>>> import numpy as np
>>> np.set_printoptions(precision=1, suppress=True, linewidth=140, floatmode="fixed")
>>> M = np.loadtxt("run6.csv", delimiter=",")
>>> print(M)
[[2.0 1.0 0.0 0.0 0.0 0.0 0.0]
 [0.0 2.0 1.0 0.0 0.0 0.0 0.0]
 [0.0 0.0 2.0 1.0 0.0 0.0 0.0]
 [0.0 0.0 0.0 2.0 1.0 0.0 0.0]
 [0.0 0.0 0.0 0.0 2.0 1.0 0.0]
 [0.0 0.0 0.0 0.0 0.0 2.0 1.0]
 [0.0 0.0 0.0 0.0 0.0 0.0 2.0]]
>>> other = M[0, 0] * M[1:] - np.outer(M[1:, 0], M[0])
>>> print(other)
[[0.0 4.0 2.0 0.0 0.0 0.0 0.0]
 [0.0 0.0 4.0 2.0 0.0 0.0 0.0]
 [0.0 0.0 0.0 4.0 2.0 0.0 0.0]
 [0.0 0.0 0.0 0.0 4.0 2.0 0.0]
 [0.0 0.0 0.0 0.0 0.0 4.0 2.0]
 [0.0 0.0 0.0 0.0 0.0 0.0 4.0]]
>>> print(M[:, 0] / M[0, 0])
[1.0 0.0 0.0 0.0 0.0 0.0 0.0]
>>> print(np.flatnonzero(~other.round(6).any(axis=1)))
[]
>>> print(np.linalg.matrix_rank(other), np.linalg.matrix_rank(M))
6 7
>>> Uu, sig, Vt = np.linalg.svd(other, full_matrices=False)
>>> print(np.round(Vt @ Vt.T, 1) + 0)
[[1.0 0.0 0.0 0.0 0.0 0.0]
 [0.0 1.0 0.0 0.0 0.0 0.0]
 [0.0 0.0 1.0 0.0 0.0 0.0]
 [0.0 0.0 0.0 1.0 0.0 0.0]
 [0.0 0.0 0.0 0.0 1.0 0.0]
 [0.0 0.0 0.0 0.0 0.0 1.0]]
>>> print(np.allclose(Uu * sig @ Vt, other))
True
>>> print(sig / sig[0])
[1.0 0.9 0.8 0.7 0.5 0.4]
>>> print(np.cumsum(sig ** 2) / np.sum(sig ** 2))
[0.3 0.5 0.7 0.9 1.0 1.0]
>>> print((sig > 1e-8).sum())
6
